% python3 -q
>>> import numpy as np
>>> np.set_printoptions(precision=1, suppress=True, linewidth=140, legacy="1.25")
>>> M = np.load("layer14.npy")
>>> M
array([[  5,   6,   8,  11],
       [  6,  34,  35,  54],
       [  8,  35, 113, 103],
       [ 11,  54, 103, 115]])
>>> # looks like rank 3
>>> ev, evecs = np.linalg.eigh(M)
>>> x0 = np.array([-1, -1, 3, 3])
>>> evecs * np.maximum(ev, 0) @ evecs.T
array([[  5.,   6.,   8.,  11.],
       [  6.,  34.,  35.,  54.],
       [  8.,  35., 113., 103.],
       [ 11.,  54., 103., 115.]])
>>> x0 @ M @ x0
3309
>>> (np.sign(evecs[:, -1].round(6)) == np.sign(evecs[0, -1].round(6))).astype(int)
array([1, 1, 1, 1])
>>> rk = np.linalg.matrix_rank(M)
>>> rk
3
>>> null = np.linalg.svd(M)[2][rk:].T
>>> np.linalg.matrix_rank(M.T @ M), np.linalg.matrix_rank(M @ M.T)
(3, 3)
>>> [int(np.linalg.matrix_rank(np.delete(M, i, axis=0))) for i in range(4)]
[3, 3, 3, 3]
>>> [int(np.linalg.matrix_rank(M[:, :j + 1])) for j in range(4)]
[1, 2, 3, 3]
>>> [int(np.linalg.matrix_rank(M[:i])) for i in range(1, len(M) + 1)]
[1, 2, 3, 3]
>>> data = np.load("out8.npy")
>>> data
array([[ 1, -1, -1,  1,  1, -1, -1,  1],
       [ 1, -1,  1, -1,  1, -1,  1, -1],
       [ 1,  1, -1, -1,  1,  1, -1, -1],
       [ 1,  1, -1, -1, -1, -1,  1,  1],
       [ 1,  1,  1,  1, -1, -1, -1, -1]])
>>> gram = data.T @ data
>>> np.linalg.svd(data, compute_uv=False) ** 2
array([8., 8., 8., 8., 8.])
>>> np.linalg.matrix_rank(gram)
5
>>> np.allclose(gram, gram.T)
True
>>> np.trace(gram), (data ** 2).sum()
(40, 40)
>>> gram
array([[ 5,  1, -1, -1,  1, -3, -1, -1],
       [ 1,  5, -1, -1, -3,  1, -1, -1],
       [-1, -1,  5,  1, -1, -1,  1, -3],
       [-1, -1,  1,  5, -1, -1, -3,  1],
       [ 1, -3, -1, -1,  5,  1, -1, -1],
       [-3,  1, -1, -1,  1,  5, -1, -1],
       [-1, -1,  1, -3, -1, -1,  5,  1],
       [-1, -1, -3,  1, -1, -1,  1,  5]])
>>> np.diag(gram)
array([5, 5, 5, 5, 5, 5, 5, 5])
>>> w1 = np.array([[4, -5, 3, -5],
...     [-5, -5, 1, -4],
...     [4, -5, -1, 0],
...     [-4, -3, -1, 5],
...     [-1, 1, 0, 0],
...     [2, 0, -1, 0],
...     [2, -2, -5, -4],
...     [-5, 1, 4, 4]])
>>> b = np.array([0, 1, 0, 1])
>>> act = np.maximum(data @ w1 + b, 0)
>>> (act > 0).astype(int)
array([[0, 1, 1, 1],
       [1, 0, 0, 0],
       [1, 1, 1, 0],
       [0, 0, 1, 0],
       [1, 0, 1, 0]])
>>> act
array([[ 0,  7, 12, 13],
       [21,  0,  0,  0],
       [ 3,  1,  6,  0],
       [ 0,  0,  6,  0],
       [ 1,  0,  4,  0]])
>>> np.linalg.matrix_rank(act)
4
>>> (act > 0).mean(axis=0)
array([0.6, 0.4, 0.8, 0.2])
>>> cent = np.array([[3, 4], [-2, -1], [5, -5], [0, -3]])
>>> w1 @ cent
array([[ 37,  21],
       [  0,  -8],
       [ 17,  26],
       [-11, -23],
       [ -5,  -5],
       [  1,  13],
       [-15,  47],
       [  3, -53]])
>>> (act @ cent).round(6).argmax(axis=1)
array([0, 1, 0, 0, 0])
>>> ang = np.radians(15)
>>> r_ = np.eye(8)
>>> r_[3, 3] = r_[1, 1] = np.cos(ang)
>>> r_[3, 1], r_[1, 3] = -np.sin(ang), np.sin(ang)
>>> r_
array([[ 1. ,  0. ,  0. ,  0. ,  0. ,  0. ,  0. ,  0. ],
       [ 0. ,  1. ,  0. ,  0.3,  0. ,  0. ,  0. ,  0. ],
       [ 0. ,  0. ,  1. ,  0. ,  0. ,  0. ,  0. ,  0. ],
       [ 0. , -0.3,  0. ,  1. ,  0. ,  0. ,  0. ,  0. ],
       [ 0. ,  0. ,  0. ,  0. ,  1. ,  0. ,  0. ,  0. ],
       [ 0. ,  0. ,  0. ,  0. ,  0. ,  1. ,  0. ,  0. ],
       [ 0. ,  0. ,  0. ,  0. ,  0. ,  0. ,  1. ,  0. ],
       [ 0. ,  0. ,  0. ,  0. ,  0. ,  0. ,  0. ,  1. ]])
>>> B = data @ r_.T
>>> np.round(np.linalg.det(r_), 1), round(np.trace(r_), 1)
(1.0, 7.9)
>>> np.linalg.svd(data, compute_uv=False), np.linalg.svd(B, compute_uv=False)
(array([2.8, 2.8, 2.8, 2.8, 2.8]), array([2.8, 2.8, 2.8, 2.8, 2.8]))
>>> arr = np.load("dump.npy")
>>> arr
array([[3, 0, 3, 0, 3, 0],
       [0, 1, 0, 1, 0, 1],
       [0, 2, 0, 2, 0, 2],
       [3, 0, 3, 0, 3, 0],
       [0, 1, 0, 1, 0, 1],
       [0, 2, 0, 2, 0, 2]])
>>> # null space of dimension 4
>>> r0, v = arr[5], arr[2]
>>> r0 @ v
12
>>> pr = (r0 @ v) / (r0 @ r0) * r0
>>> pr
array([0., 2., 0., 2., 0., 2.])
>>> np.linalg.matrix_rank(np.outer(r0, v))
1
>>> U, sv, Vh = np.linalg.svd(arr, full_matrices=False)
>>> np.round(Vh @ Vh.T, 1) + 0
array([[1., 0., 0., 0., 0., 0.],
       [0., 1., 0., 0., 0., 0.],
       [0., 0., 1., 0., 0., 0.],
       [0., 0., 0., 1., 0., 0.],
       [0., 0., 0., 0., 1., 0.],
       [0., 0., 0., 0., 0., 1.]])
>>> sv.round(1) + 0
array([7.3, 5.5, 0. , 0. , 0. , 0. ])
>>> np.round(U.T @ arr @ Vh.T, 1) + 0
array([[7.3, 0. , 0. , 0. , 0. , 0. ],
       [0. , 5.5, 0. , 0. , 0. , 0. ],
       [0. , 0. , 0. , 0. , 0. , 0. ],
       [0. , 0. , 0. , 0. , 0. , 0. ],
       [0. , 0. , 0. , 0. , 0. , 0. ],
       [0. , 0. , 0. , 0. , 0. , 0. ]])
>>> np.abs(U[:, 0]).round(6).argmax()
0
>>> U.shape, sv.shape, Vh.shape
((6, 6), (6,), (6, 6))
>>> (sv > 1e-8).sum()
2
>>> B = arr / np.linalg.norm(arr, axis=1, keepdims=True)
>>> gram = B @ B.T
>>> np.argwhere(np.triu(np.abs(gram) > 0.95, 1))
array([[0, 3],
       [1, 2],
       [1, 4],
       [1, 5],
       [2, 4],
       [2, 5],
       [4, 5]])
>>> np.linalg.norm(B, axis=1)
array([1., 1., 1., 1., 1., 1.])
>>> gram
array([[1., 0., 0., 1., 0., 0.],
       [0., 1., 1., 0., 1., 1.],
       [0., 1., 1., 0., 1., 1.],
       [1., 0., 0., 1., 0., 0.],
       [0., 1., 1., 0., 1., 1.],
       [0., 1., 1., 0., 1., 1.]])
>>> feats = np.load("block7.npy")
>>> feats
array([[ 1,  0,  0,  0],
       [ 3,  1,  0,  0],
       [-2, -3,  1,  0],
       [ 3,  1, -1,  1]])
>>> rng = np.random.default_rng(538)
>>> z = rng.permutation(4)
>>> z
array([0, 3, 2, 1])
>>> B = feats[z][:, z]
>>> np.sort(np.abs(np.linalg.eigvals(B)))
array([1., 1., 1., 1.])
>>> np.diag(B)
array([1, 1, 1, 1])
>>> np.round(np.linalg.det(B), 1), round(float(np.linalg.det(feats[z])), 1)
(1.0, -1.0)
>>> E = np.array([[0, 0, 0, 0, 0, 0, 3],
...     [0, 0, 0, -2, 0, 0, 0],
...     [0, 0, 0, 0, 0, -3, 0],
...     [3, 0, 0, 0, 0, 0, 0],
...     [0, 0, 0, 0, -4, 0, 0],
...     [0, 0, -4, 0, 0, 0, 0],
...     [0, 3, 0, 0, 0, 0, 0]])
>>> E
array([[ 0,  0,  0,  0,  0,  0,  3],
       [ 0,  0,  0, -2,  0,  0,  0],
       [ 0,  0,  0,  0,  0, -3,  0],
       [ 3,  0,  0,  0,  0,  0,  0],
       [ 0,  0,  0,  0, -4,  0,  0],
       [ 0,  0, -4,  0,  0,  0,  0],
       [ 0,  3,  0,  0,  0,  0,  0]])
>>> [round(float(x), 1) for x in np.linalg.svd(feats, compute_uv=False)[:3]]
[5.7, 2.0, 1.0]
>>> np.abs(np.linalg.svd(feats)[2][-1])
array([0.1, 0.3, 0.7, 0.7])
>>> np.linalg.cond(feats) > 100
False
>>> np.linalg.matrix_rank(feats, rtol=0.1)
3
>>> np.round(np.linalg.norm(feats, 2) / np.linalg.norm(feats), 1)
0.9
>>> np.linalg.norm(data, axis=1).argmax()
0
>>> round(np.linalg.norm(data[0], 1), 1), round(float(np.linalg.norm(data[0], np.inf)), 1)
(8.0, 1.0)
>>> (E != 0).astype(int)
array([[0, 0, 0, 0, 0, 0, 1],
       [0, 0, 0, 1, 0, 0, 0],
       [0, 0, 0, 0, 0, 1, 0],
       [1, 0, 0, 0, 0, 0, 0],
       [0, 0, 0, 0, 1, 0, 0],
       [0, 0, 1, 0, 0, 0, 0],
       [0, 1, 0, 0, 0, 0, 0]])
>>> np.sort(np.linalg.eigvals(E).real)
array([-4. , -3.5, -1.9, -1.9,  1.9,  1.9,  3.5])
>>> np.flatnonzero(np.linalg.matrix_power((E != 0) + (E.T != 0) + np.eye(7), 7)[4])
array([4])
>>> w1 = np.array([[4, -3, -4, -4, 0],
...     [-3, 3, 1, 2, 2],
...     [-4, 5, 0, -5, 4],
...     [-5, 5, 3, -3, -4],
...     [-2, -5, 3, 3, -3],
...     [-2, 0, -4, 0, -5],
...     [4, -4, -3, -1, -4]])
>>> b = np.array([2, 2, 0, 1, 1])
>>> act = np.maximum(E @ w1 + b, 0)
>>> (act > 0).mean(axis=0)
array([0.9, 0.4, 0.3, 0.6, 0.7])
>>> np.linalg.matrix_rank(act)
5
>>> cent = np.array([[1, 1, 0], [-2, -2, 2], [-1, 1, -2], [2, 1, -1], [1, 1, -1]])
>>> w1 @ cent
array([[  6,   2,   6],
       [ -4,  -4,   0],
       [-20, -15,  11],
       [-28, -19,  11],
       [  8,  11, -16],
       [ -3, -11,  13],
       [  9,   4,   3]])
>>> x0 = np.array([2, 4, 3, 0, 5, 2, 1])
>>> rhs = E @ x0
>>> rhs
array([  3,   0,  -6,   6, -20, -12,  12])
>>> np.linalg.solve(E, rhs + E[:, 4])
array([ 2.,  4.,  3., -0.,  6.,  2.,  1.])
>>> np.linalg.solve(E, rhs)
array([ 2.,  4.,  3., -0.,  5.,  2.,  1.])
>>> np.linalg.solve(E, E[:, 3])
array([ 0.,  0., -0.,  1., -0., -0.,  0.])
>>> B = np.array([[1, 1, 0, 2, 0, 1],
...     [2, 0, 0, 2, 0, 1],
...     [0, 2, 0, 2, 2, 0],
...     [2, 0, 1, 0, 2, 2],
...     [0, 1, 2, 2, 1, 2],
...     [2, 1, 0, 0, 0, 0]])
>>> W0 = B + B.T
>>> W0
array([[2, 3, 0, 4, 0, 3],
       [3, 0, 2, 2, 1, 2],
       [0, 2, 0, 3, 4, 0],
       [4, 2, 3, 0, 4, 2],
       [0, 1, 4, 4, 2, 2],
       [3, 2, 0, 2, 2, 0]])
>>> # equal to its transpose
>>> ev, evecs = np.linalg.eigh(W0)
>>> x0 = np.array([-3, 2, -2, 1, 2, -3])
>>> evecs * np.maximum(ev, 0) @ evecs.T
array([[3.6, 2.3, 0.6, 2.4, 0.9, 2.3],
       [2.3, 1.6, 1. , 2.1, 1.4, 1.6],
       [0.6, 1. , 2.2, 2.1, 2.9, 0.9],
       [2.4, 2.1, 2.1, 3. , 2.8, 1.9],
       [0.9, 1.4, 2.9, 2.8, 3.7, 1.2],
       [2.3, 1.6, 0.9, 1.9, 1.2, 1.6]])
>>> (np.sign(evecs[:, -1].round(6)) == np.sign(evecs[0, -1].round(6))).astype(int)
array([1, 1, 1, 1, 1, 1])
>>> np.linalg.eigvalsh(W0[1:, 1:])
array([-4.2, -3.3, -0.9,  0.6,  9.9])
>>> evecs * np.abs(ev) @ evecs.T
array([[5.3, 1.5, 1.1, 0.8, 1.7, 1.7],
       [1.5, 3.2, 0.1, 2.1, 1.8, 1.2],
       [1.1, 0.1, 4.5, 1.2, 1.8, 1.7],
       [0.8, 2.1, 1.2, 6. , 1.6, 1.9],
       [1.7, 1.8, 1.8, 1.6, 5.4, 0.4],
       [1.7, 1.2, 1.7, 1.9, 0.4, 3.2]])
>>> x0 @ W0 @ x0
-68
>>> mat = np.load("mat.npy")
>>> mat
array([[1.3, 2. , 0. ],
       [2. , 0.3, 2. ],
       [1. , 2. , 0.3]])
>>> ev, evecs = np.linalg.eig(mat)
>>> ev
array([ 3.7,  0.3, -2.1])
>>> np.sort(np.linalg.eigvals(mat @ mat))
array([ 0.1,  4.3, 13.5])
>>> np.sort(np.linalg.eigvals(np.linalg.inv(mat)))
array([-0.5,  0.3,  3.3])
>>> r0 = np.array([3, 2])
>>> np.convolve(mat[2], r0)
array([3. , 8. , 4.9, 0.6])
>>> np.correlate(mat[2], mat[0], "full")
array([0. , 2. , 5.3, 3.2, 0.4])
>>> z = rng.permutation(3)
>>> B = mat[:, z] * rng.choice([-1, 1], 3)
>>> B
array([[-1.3,  2. , -0. ],
       [-2. ,  0.3, -2. ],
       [-1. ,  2. , -0.3]])
>>> U, _, Vh = np.linalg.svd(mat.T @ B)
>>> np.round(np.linalg.lstsq(mat, B)[0], 1) + 0
array([[-1.,  0.,  0.],
       [ 0.,  1.,  0.],
       [ 0.,  0., -1.]])
>>> np.round(U @ Vh, 1) + 0
array([[-1.,  0.,  0.],
       [ 0.,  1.,  0.],
       [ 0.,  0., -1.]])
>>> r0 = np.array([5, 0, 3])
>>> B = mat + np.outer(r0, np.eye(3)[2])
>>> np.round(np.linalg.det(B) / np.linalg.det(mat), 1), round(1 + np.linalg.solve(mat, r0)[2], 1)
(-2.4, -2.4)
>>> w1 = np.array([[3, 1], [2, 1], [0, 3]])
>>> b = np.array([7, -1])
>>> act = np.maximum(mat @ w1 + b, 0)
>>> act
array([[14.9,  2.3],
       [13.6,  7.3],
       [14. ,  2.9]])
>>> (act > 0).mean(axis=0)
array([1., 1.])
>>> cent = np.array([[2, -1, 1], [-1, 1, 1]])
>>> w1 @ cent
array([[ 5, -2,  4],
       [ 3, -1,  3],
       [-3,  3,  3]])
>>> act @ cent
array([[ 27.5, -12.6,  17.2],
       [ 19.9,  -6.3,  20.9],
       [ 25.1, -11.1,  16.9]])
>>> cent = 10 * np.array([[2.1, -1.0, -1.7], [0.2, 0.6, 0.6], [-0.1, 0.2, 0.1]])
>>> z = rng.integers(0, 3, 12)
>>> F = cent[z] + rng.normal(size=(12, 3))
>>> F
array([[  0.7,   6.5,   6.7],
       [ -0.3,   0.1,   1.2],
       [  1.4,   6. ,   6.9],
       [ -1.5,   0.5,   2. ],
       [ 21. , -11.2, -17.4],
       [ -0.7,   0.5,   3.5],
       [ -1.7,   2.5,  -0.2],
       [ 19.9, -10.2, -16.1],
       [ 22.7,  -9.5, -16.8],
       [  2.8,   5.7,   6.4],
       [  3. ,   7. ,   6.4],
       [ -1.6,   2.9,   1.5]])
>>> D = np.linalg.norm(F[:, None] - F[None], axis=-1)
>>> np.linalg.norm(F, axis=1)
array([ 9.3,  1.2,  9.2,  2.6, 29.5,  3.6,  3. , 27.6, 29.8,  9. ,  9.9,  3.6])
>>> D[:5, :5]
array([[ 0. ,  8.5,  0.9,  7.8, 36.1],
       [ 8.5,  0. ,  8.4,  1.6, 30.4],
       [ 0.9,  8.4,  0. ,  7.9, 35.6],
       [ 7.8,  1.6,  7.9,  0. , 32. ],
       [36.1, 30.4, 35.6, 32. ,  0. ]])
>>> np.flatnonzero(D[6] < D.mean() / 2)
array([ 1,  3,  5,  6, 11])
>>> D.mean(axis=1).argmax()
8
>>> cen = F - F.mean(axis=0)
>>> U, sv, Vh = np.linalg.svd(cen, full_matrices=False)
>>> np.searchsorted(np.cumsum(sv ** 2) / (sv ** 2).sum(), 0.9) + 1
1
>>> Vh[0] * np.sign(Vh[0, np.abs(Vh[0]).argmax()])
array([-0.6,  0.4,  0.6])
>>> round((sv ** 2).sum() ** 2 / (sv ** 4).sum(), 1)
1.1
>>> B = np.c_[F[:, :2] @ np.array([[-1, 5], [-1, 7]]), np.array([2, -3, -1, -3, -3, 3, -2, 3, 2, 1, -1, -3])]
>>> B
array([[ -7.1,  48.7,   2. ],
       [  0.1,  -0.4,  -3. ],
       [ -7.4,  49.1,  -1. ],
       [  1. ,  -3.7,  -3. ],
       [ -9.9,  27. ,  -3. ],
       [  0.3,  -0.4,   3. ],
       [ -0.9,   9.3,  -2. ],
       [ -9.7,  28.4,   3. ],
       [-13.2,  47.1,   2. ],
       [ -8.5,  54. ,   1. ],
       [-10. ,  63.8,  -1. ],
       [ -1.3,  12.3,  -3. ]])
>>> np.round(np.linalg.lstsq(F, B[:, 0])[0], 1) + 0
array([-1., -1.,  0.])
>>> np.round(np.linalg.norm(B - F @ np.linalg.lstsq(F, B)[0], axis=0), 1) + 0
array([0. , 0. , 7.7])
>>> np.linalg.matrix_rank(B)
3
>>> np.linalg.norm(np.linalg.qr(F)[0].T @ B, axis=0) ** 2 / ((B ** 2).sum(axis=0) + 1e-12)
array([1. , 1. , 0.1])
>>> np.linalg.matrix_rank(np.c_[F, B])
4
